$ python -q
>>> import numpy as np
>>> np.set_printoptions(precision=1, suppress=True, linewidth=120)
>>> m1 = np.load("out6.npy")
>>> m1
array([[-5,  0],
       [ 0, -5]])
>>> m1 @ m1
array([[25,  0],
       [ 0, 25]])
>>> (m1 != 0).astype(int)
array([[1, 0],
       [0, 1]])
>>> round(float(np.linalg.det(m1)), 1)
25.0
>>> ev, V = np.linalg.eigh(m1)
>>> vec = np.array([-3, 3])
>>> vec @ m1 @ vec
np.int64(-90)
>>> vec @ m1 @ vec / (vec @ vec), ev[0], ev[-1]
(np.float64(-5.0), np.float64(-5.0), np.float64(-5.0))
>>> V * np.maximum(ev, 0) @ V.T
array([[0., 0.],
       [0., 0.]])
>>> np.abs(m1).sum(axis=1).max(), np.abs(ev).max()
(np.int64(5), np.float64(5.0))
>>> np.linalg.eigvalsh(m1[1:, 1:])
array([-5.])
>>> W0 = np.maximum(np.array([[-4, 0],
...     [1, -4],
...     [3, -5],
...     [3, -2],
...     [-4, 0],
...     [1, -1],
...     [-2, 2],
...     [-1, 3],
...     [4, 1],
...     [2, -5],
...     [2, 5],
...     [3, 1]]) @ np.array([[-3, 0, 2], [-3, -3, -1]]) + np.array([3, -3, 3]), 0)
>>> W0
array([[15,  0,  0],
       [12,  9,  9],
       [ 9, 12, 14],
       [ 0,  3, 11],
       [15,  0,  0],
       [ 3,  0,  6],
       [ 3,  0,  0],
       [ 0,  0,  0],
       [ 0,  0, 10],
       [12, 12, 12],
       [ 0,  0,  2],
       [ 0,  0,  8]])
>>> # row 4 repeats row 0
>>> P = W0 @ np.linalg.solve(W0.T @ W0, W0.T)
>>> np.round(np.linalg.eigvalsh(P), 1) + 0
array([0., 0., 0., 0., 0., 0., 0., 0., 0., 1., 1., 1.])
>>> np.trace(P)
np.float64(3.0)
>>> np.abs(W0).max()
np.int64(15)
>>> W0 - W0[0]
array([[  0,   0,   0],
       [ -3,   9,   9],
       [ -6,  12,  14],
       [-15,   3,  11],
       [  0,   0,   0],
       [-12,   0,   6],
       [-12,   0,   0],
       [-15,   0,   0],
       [-15,   0,  10],
       [ -3,  12,  12],
       [-15,   0,   2],
       [-15,   0,   8]])
>>> np.linalg.svd(W0, compute_uv=False)
array([38.3, 20.2,  9.1])
>>> W0.shape
(12, 3)
>>> W0.sum(axis=0)
array([69, 36, 72])
>>> W0[:, 3]
Traceback (most recent call last):
  File "<python-input-25>", line 1, in <module>
    W0[:, 3]
    ~~^^^^^^
IndexError: index 3 is out of bounds for axis 1 with size 3
>>> M = np.array([[-0.9, 3.0, 2.0, 1.0],
...     [-3.0, 2.1, -3.0, 2.0],
...     [-1.0, 1.0, 2.1, -2.0],
...     [-1.0, 3.0, 2.0, 1.1]])
>>> vec = np.array([-1, 0])
>>> y = m1 @ vec
>>> y
array([5, 0])
>>> np.linalg.solve(m1, y)
array([-1., -0.])
>>> np.linalg.solve(m1.T, m1[0])
array([ 1., -0.])
>>> P = np.triu(np.array([[3, 1, 3, 0], [-4, -2, -5, -1], [-1, 0, -4, -4], [4, -3, -5, -2]]), 1) + np.eye(4)
>>> out = P @ M @ np.linalg.inv(P)
>>> np.round(np.linalg.det(out), 1)
np.float64(4.5)
>>> np.linalg.matrix_rank(out)
np.int64(4)
>>> out
array([[  -6.9,   15. ,  101. ,  416. ],
       [   3. ,   -8.9,  -69. , -274. ],
       [   3. ,  -14. ,  -84.9, -360. ],
       [  -1. ,    4. ,   25. ,  105.1]])
>>> np.poly(out)
array([  1. ,  -4.4,  17.3, -46.3,   4.5])
>>> f, r1 = out[0], out[1]
>>> f @ r1
np.float64(-121107.2)
>>> pr = (f @ r1) / (f @ f) * f
>>> np.linalg.matrix_rank(np.outer(f, r1))
np.int64(1)
>>> r1 - pr
array([-1.6,  1. , -2.4,  0.5])
>>> pr
array([   4.6,   -9.9,  -66.6, -274.5])
>>> np.outer(f, r1)
array([[    -20.7,      61.4,     476.1,    1890.6],
       [     45. ,    -133.5,   -1035. ,   -4110. ],
       [    303. ,    -898.9,   -6969. ,  -27674. ],
       [   1248. ,   -3702.4,  -28704. , -113984. ]])
>>> Uu, sv, vt = np.linalg.svd(M)
>>> np.argmax(sv[:-1] / (sv[1:] + 1e-6)) + 1
np.int64(3)
>>> out = Uu[:, :3] @ np.diag(sv[:3]) @ vt[:3]
>>> round(float(np.linalg.norm(M - out) / np.linalg.norm(M)), 1)
0.0
>>> round(float(np.linalg.norm(M - out, 2)), 1), round(sv[3], 1)
(0.1, np.float64(0.1))
>>> np.linalg.matrix_rank(out)
np.int64(3)
>>> out = M / np.linalg.norm(M, axis=1, keepdims=True)
>>> C2 = out @ out.T
>>> np.argwhere(np.triu(np.abs(C2) > 0.95, 1))
array([[0, 3]])
>>> (C2 - 2 * np.eye(4)).round(6).argmax(axis=1)
array([3, 3, 0, 0])
>>> (np.abs(C2) > 0.9).astype(int)
array([[1, 0, 0, 1],
       [0, 1, 0, 0],
       [0, 0, 1, 0],
       [1, 0, 0, 1]])
>>> C2[1]
array([ 0.3,  1. , -0.3,  0.3])
>>> rng = np.random.default_rng(52458)
>>> z = rng.integers(0, 2, 4)
>>> K = (z[:, None] == z) * 3 + np.eye(4)
>>> K
array([[4., 0., 3., 0.],
       [0., 4., 0., 3.],
       [3., 0., 4., 0.],
       [0., 3., 0., 4.]])
>>> np.linalg.eigvals(K)
array([7., 1., 7., 1.])
>>> np.einsum("ii->", K)
np.float64(16.0)
>>> np.kron(np.eye(2, dtype=int), K)
array([[4., 0., 3., 0., 0., 0., 0., 0.],
       [0., 4., 0., 3., 0., 0., 0., 0.],
       [3., 0., 4., 0., 0., 0., 0., 0.],
       [0., 3., 0., 4., 0., 0., 0., 0.],
       [0., 0., 0., 0., 4., 0., 3., 0.],
       [0., 0., 0., 0., 0., 4., 0., 3.],
       [0., 0., 0., 0., 3., 0., 4., 0.],
       [0., 0., 0., 0., 0., 3., 0., 4.]])
>>> round(float(np.linalg.det(2 * K)), 1), np.round(np.linalg.det(K), 1)
(784.0, np.float64(49.0))
>>> round(float(np.linalg.eigvals(K).sum().real), 1)
16.0
>>> np.einsum("ij,ji->", K, K)
np.float64(100.0)
>>> round(float(np.linalg.det(K.T)), 1)
49.0
>>> ev, V = np.linalg.eigh(K)
>>> vec = np.array([5, 2, -2, 2])
>>> np.round(vec @ K @ vec / (vec @ vec), 1), ev[0], ev[-1]
(np.float64(3.0), np.float64(1.0), np.float64(7.0))
>>> V * np.sqrt(ev) @ V.T
array([[1.8, 0. , 0.8, 0. ],
       [0. , 1.8, 0. , 0.8],
       [0.8, 0. , 1.8, 0. ],
       [0. , 0.8, 0. , 1.8]])
>>> V * np.abs(ev) @ V.T
array([[4., 0., 3., 0.],
       [0., 4., 0., 3.],
       [3., 0., 4., 0.],
       [0., 3., 0., 4.]])
>>> np.linalg.eigvalsh(K[1:, 1:])
array([1., 4., 7.])
>>> np.abs(K).sum(axis=1).max(), np.abs(ev).max()
(np.float64(7.0), np.float64(7.0))
>>> Lm = np.linalg.cholesky(K)
>>> K / np.sqrt(np.outer(np.diag(K), np.diag(K)))
array([[1. , 0. , 0.8, 0. ],
       [0. , 1. , 0. , 0.8],
       [0.8, 0. , 1. , 0. ],
       [0. , 0.8, 0. , 1. ]])
>>> Lm @ Lm.T
array([[4., 0., 3., 0.],
       [0., 4., 0., 3.],
       [3., 0., 4., 0.],
       [0., 3., 0., 4.]])
>>> np.diag(Lm) ** 2
array([4. , 4. , 1.8, 1.8])
>>> np.linalg.eigvalsh(K).min() > 0
np.True_
>>> feats = np.loadtxt("data.csv", delimiter=",")
>>> feats
array([[-2.5, -0.7,  1.4],
       [ 3. ,  0.5,  0.2],
       [ 0.1,  0.5, -3. ],
       [-1.4,  0.2, -2.6],
       [-0.6,  0.3, -2.9],
       [ 1.4,  0.6, -2.6],
       [ 0.9,  0.6, -2.8],
       [-0.8, -0.6,  2.8],
       [ 2.7,  0.3,  1.2],
       [ 1. , -0.3,  2.8]])
>>> # rank 2
>>> out = M / np.sqrt((M ** 2).mean(axis=1, keepdims=True))
>>> np.linalg.matrix_rank(out) == np.linalg.matrix_rank(M)
np.True_
>>> out[3]
array([-0.5,  1.5,  1. ,  0.6])
>>> M - M.mean(axis=1, keepdims=True)
array([[-2.2,  1.7,  0.7, -0.3],
       [-2.5,  2.6, -2.5,  2.5],
       [-1. ,  1. ,  2.1, -2. ],
       [-2.3,  1.7,  0.7, -0.2]])
>>> Uu, sv, vt = np.linalg.svd(feats)
>>> V = vt[:(sv > 1e-8).sum()]
>>> vec = feats[4] + -3 * feats[6] + rng.integers(2) * np.eye(3)[1]
>>> vec
array([-3.5, -1.5,  5.4])
>>> np.linalg.matrix_rank(np.vstack([feats, vec]))
np.int64(2)
>>> Ac = feats - feats.mean(axis=1)
Traceback (most recent call last):
  File "<python-input-92>", line 1, in <module>
    Ac = feats - feats.mean(axis=1)
         ~~~~~~^~~~~~~~~~~~~~~~~~~~
ValueError: operands could not be broadcast together with shapes (10,3) (10,) 
>>> Ac = feats - feats.mean(axis=0)
>>> Uu, sv, vt = np.linalg.svd(Ac, full_matrices=False)
>>> np.round(vt[0] * np.sign(vt[0, np.abs(vt[0]).argmax()]), 1) + 0
array([ 0. , -0.1,  1. ])
>>> np.linalg.matrix_rank(Ac)
np.int64(2)
>>> sv.round(1) + 0
array([7.5, 5.4, 0. ])
>>> np.abs(Uu[:, 0]).argmax()
np.int64(9)
>>> np.searchsorted(np.cumsum(sv ** 2) / (sv ** 2).sum(), 0.9) + 1
np.int64(2)
>>> round((sv ** 2).sum() ** 2 / (sv ** 4).sum(), 1)
np.float64(1.8)
>>> np.abs(vt[0]).argmax()
np.int64(2)
>>> (np.sign(Uu[:, 0]) == np.sign(Uu[0, 0])).astype(int)
array([1, 1, 0, 0, 0, 0, 0, 1, 1, 1])
>>> np.round(sv ** 2 / (sv ** 2).sum(), 1) + 0
array([0.7, 0.3, 0. ])
>>> E = np.diag(np.array([3, -3, -1])) + -3 * np.eye(3, k=1) + -3 * np.eye(3, k=-1)
>>> E
array([[ 3., -3.,  0.],
       [-3., -3., -3.],
       [ 0., -3., -1.]])
>>> # equal to its transpose
>>> P = np.triu(np.array([[2, -2, -1], [2, -2, -2], [-3, 3, 1]]), 1) + np.eye(3)
>>> out = P @ E @ np.linalg.inv(P)
>>> out
array([[  9.,  24.,  64.],
       [ -3.,  -3., -10.],
       [  0.,  -3.,  -7.]])
>>> round(np.linalg.det(out), 1)
np.float64(-9.0)
>>> Uu, sv, vt = np.linalg.svd(E)
>>> np.argmax(sv[:-1] / (sv[1:] + 1e-6)) + 1
np.int64(2)
>>> sv
array([5.9, 4.5, 0.3])
>>> out = Uu[:, :2] @ np.diag(sv[:2]) @ vt[:2]
>>> np.round(np.linalg.norm(E - out) / np.linalg.norm(E), 1)
np.float64(0.0)
>>> np.round(np.linalg.norm(E - out, 2), 1), round(sv[2], 1)
(np.float64(0.3), np.float64(0.3))
>>> np.linalg.matrix_rank(out)
np.int64(2)
>>> round(np.abs(E - out).max(), 1)
np.float64(0.2)
>>> np.linalg.matrix_rank(E, rtol=0.05)
np.int64(3)
>>> Q = E.astype(float).copy()
>>> for j in range(3):
...     Q[:, j] -= Q[:, :j] @ (Q[:, :j].T @ Q[:, j])
...     Q[:, j] /= np.linalg.norm(Q[:, j])
... 
>>> np.round(Q.T @ Q, 1) + 0
array([[1., 0., 0.],
       [0., 1., 0.],
       [0., 0., 1.]])
>>> np.round(Q.T @ E, 1) + 0
array([[4.2, 0. , 2.1],
       [0. , 5.2, 2.3],
       [0. , 0. , 0.4]])
>>> Uu, sv = np.linalg.svd(E)
Traceback (most recent call last):
  File "<python-input-124>", line 1, in <module>
    Uu, sv = np.linalg.svd(E)
    ^^^^^^
ValueError: too many values to unpack (expected 2)
>>> Uu, sv, vt = np.linalg.svd(E, full_matrices=False)
>>> np.round(Uu.T @ E @ vt.T, 1) + 0
array([[5.9, 0. , 0. ],
       [0. , 4.5, 0. ],
       [0. , 0. , 0.3]])
>>> np.round(vt @ vt.T, 1) + 0
array([[1., 0., 0.],
       [0., 1., 0.],
       [0., 0., 1.]])
>>> np.abs(vt[0])
array([0.3, 0.8, 0.5])
>>> np.round(np.sqrt((sv ** 2).sum()), 1), round(float(np.linalg.norm(E)), 1)
(np.float64(7.4), 7.4)
>>> np.allclose(Uu * sv @ vt, E)
True
>>> out = np.array([[-1, -6, 4], [3, 0, 3]])
>>> cent = np.kron(out, E)
>>> round(np.linalg.norm(cent, 2), 1), np.round(np.linalg.norm(out, 2) * np.linalg.norm(E, 2), 1)
(np.float64(43.6), np.float64(43.6))
>>> cent.shape
(6, 9)
>>> arr = np.loadtxt("block11.csv", delimiter=",")
>>> arr
array([[ 1., -6., -1., -1.],
       [ 6., -1.,  4.,  4.],
       [ 1., -6., -1., -1.],
       [ 6., -1.,  4.,  4.]])
>>> # rows and columns are dependent
>>> out = arr / np.sqrt((arr ** 2).mean(axis=1, keepdims=True))
>>> np.linalg.matrix_rank(arr - arr.mean(axis=1, keepdims=True))
np.int64(1)
>>> arr - arr.mean(axis=1, keepdims=True)
array([[ 2.8, -4.2,  0.8,  0.8],
       [ 2.8, -4.2,  0.8,  0.8],
       [ 2.8, -4.2,  0.8,  0.8],
       [ 2.8, -4.2,  0.8,  0.8]])
>>> out[1]
array([ 1.4, -0.2,  1. ,  1. ])
>>> np.linalg.matrix_rank(out) == np.linalg.matrix_rank(arr)
np.True_
>>> np.linalg.norm(out, axis=1)
array([2., 2., 2., 2.])
>>> rk = np.linalg.matrix_rank(arr)
>>> rk
np.int64(2)
>>> N = np.linalg.svd(arr)[2][rk:].T
>>> N.shape
(4, 2)
>>> np.linalg.matrix_rank(arr.T @ arr), np.linalg.matrix_rank(arr @ arr.T)
(np.int64(2), np.int64(2))
>>> N @ N.T
array([[ 0.5,  0.2, -0.3, -0.3],
       [ 0.2,  0.1, -0.1, -0.1],
       [-0.3, -0.1,  0.7, -0.3],
       [-0.3, -0.1, -0.3,  0.7]])
>>> [int(np.linalg.matrix_rank(arr[:i])) for i in range(1, len(arr) + 1)]
[1, 2, 2, 2]
>>> np.unique(arr.round(6), axis=0).shape
(2, 4)
>>> np.allclose(arr[:-1].T @ np.linalg.lstsq(arr[:-1].T, arr[-1])[0], arr[-1])
True
>>> arr @ np.linalg.pinv(arr) @ arr
array([[ 1., -6., -1., -1.],
       [ 6., -1.,  4.,  4.],
       [ 1., -6., -1., -1.],
       [ 6., -1.,  4.,  4.]])
>>> np.linalg.lstsq(arr[:-1].T, arr[-1])[2]
np.int32(2)
>>> np.abs(np.diag(np.linalg.qr(arr)[1])) > 1e-9
array([ True,  True, False, False])
>>> np.round(np.sort(np.abs(np.linalg.eigvals(arr))), 1) + 0
array([0. , 0. , 8.4, 8.4])
>>> arr.inv()
Traceback (most recent call last):
  File "<python-input-157>", line 1, in <module>
    arr.inv()
    ^^^^^^^
AttributeError: 'numpy.ndarray' object has no attribute 'inv'
>>> (arr + arr.T) / 2
array([[ 1. ,  0. ,  0. ,  2.5],
       [ 0. , -1. , -1. ,  1.5],
       [ 0. , -1. , -1. ,  1.5],
       [ 2.5,  1.5,  1.5,  4. ]])
